In [1]: import numpy as np

In [2]: np.set_printoptions(precision=4, suppress=True, linewidth=140)

In [3]: tidy = lambda a: np.round(a, 4) + 0

In [4]: E = np.loadtxt("layer14.csv", delimiter=",")

In [5]: print(E)
[[3. 0. 0.]
 [8. 9. 0.]
 [5. 5. 9.]]

In [6]: # triangular, det is the product of the diagonal

In [7]: q = E.astype(float).copy()

In [8]: for j in range(3):
   ...:     q[:, j] -= q[:, :j] @ (q[:, :j].T @ q[:, j])
   ...:     q[:, j] /= np.linalg.norm(q[:, j])
   ...: 

In [9]: print(tidy(q.T @ E))
[[9.8995 9.7985 4.5457]
 [0.     3.1607 0.1453]
 [0.     0.     7.7663]]

In [10]: print([int(np.linalg.matrix_rank(np.linalg.matrix_power(E, p))) for p in range(1, 4)])
[3, 3, 3]

In [11]: print(tidy(np.linalg.matrix_power(E - np.diag(np.diag(E)), 3)))
[[0. 0. 0.]
 [0. 0. 0.]
 [0. 0. 0.]]

In [12]: print(np.prod(np.diag(E)), tidy(np.linalg.det(E)))
243.0 243.0

In [13]: print(E @ E)
[[  9.   0.   0.]
 [ 96.  81.   0.]
 [100.  90.  81.]]

In [14]: A = np.load("data.npy")

In [15]: print(A)
[[3. 0. 2.]
 [0. 3. 0.]
 [2. 0. 3.]]

In [16]: # symmetric

In [17]: vals, V = np.linalg.eig(A)

In [18]: print(tidy(A @ V[:, 0] - vals[0] * V[:, 0]))
[0. 0. 0.]

In [19]: print(tidy(vals))
[5. 1. 3.]

In [20]: print(tidy(np.sort(np.linalg.eigvals(A @ A))))
[ 1.  9. 25.]

In [21]: K = np.array([[5, 6], [7, 8], [9, 10]])

In [22]: A2 = np.array([[-3, -2, 0], [0, 1, 3]])

In [23]: print(np.vstack([K, A2.T]).shape)
(6, 2)

In [24]: x = np.array([4, 3])

In [25]: rhs = K @ x

In [26]: print(rhs)
[38 52 66]

In [27]: print(tidy(np.linalg.pinv(K) @ K))
[[1. 0.]
 [0. 1.]]

In [28]: rng = np.random.default_rng(45775)

In [29]: rhs = rhs + 0.02 * rng.normal(size=3)

In [30]: print(tidy(rhs))
[38.0047 52.0348 65.9886]

In [31]: coef, *_ = np.linalg.lstsq(K, rhs)

In [32]: print(tidy(K.T @ (rhs - K @ coef)))
[0. 0.]

In [33]: print(coef.round())
[4. 3.]

In [34]: feats = np.load("dump.npy")

In [35]: print(feats)
[[ 5  5  5  5]
 [ 5 10 10 10]
 [ 5 10 15 15]
 [ 5 10 15 20]]

In [36]: q, V = np.linalg.qr(feats[:, :3])[0], np.linalg.qr(feats[:, 3:])[0]

In [37]: s = np.linalg.svd(q.T @ V, compute_uv=False)

In [38]: print(tidy(s))
[0.9916]

In [39]: x = np.array([1, 0, 2, 1])

In [40]: rhs = feats @ x

In [41]: coef, lr = np.zeros(4), 1 / np.linalg.norm(feats, 2) ** 2

In [42]: for i in range(12):
    ...:     coef -= lr * feats.T @ (feats @ coef - rhs)
    ...:     if i % 2 == 0: print(i, round(np.linalg.norm(feats @ coef - rhs), 4))
    ...: 
0 1.9219
2 1.9174
4 1.9129
6 1.9084
8 1.9039
10 1.8994

In [43]: print(tidy(np.linalg.cond(feats)))
29.2841

In [44]: print(tidy(coef))
[0.4716 0.862  1.1895 1.3336]

In [45]: x = np.ones(4)

In [46]: for _ in range(4):
    ...:     x = feats @ x
    ...:     x /= np.linalg.norm(x)
    ...:     print(round(x @ feats @ x, 4))
    ...: 
41.4024
41.4536
41.4543
41.4543

In [47]: print(tidy(np.linalg.eigvalsh(feats)[-1]))
41.4543

In [48]: print(tidy(x))
[0.2281 0.4286 0.5773 0.6565]

In [49]: vals, V = np.linalg.eigh(feats)

In [50]: x = np.array([-2, 0, -1, 1])

In [51]: print(tidy(V * np.sqrt(vals) @ V.T))
[[1.9277 0.8212 0.5887 0.5128]
 [0.8212 2.5164 1.3341 1.1016]
 [0.5887 1.3341 3.0293 1.9228]
 [0.5128 1.1016 1.9228 3.8505]]

In [52]: print(x @ feats @ x)
25

In [53]: print(tidy(np.linalg.eigvalsh(feats[1:, 1:])))
[ 1.6125  3.9291 39.4584]
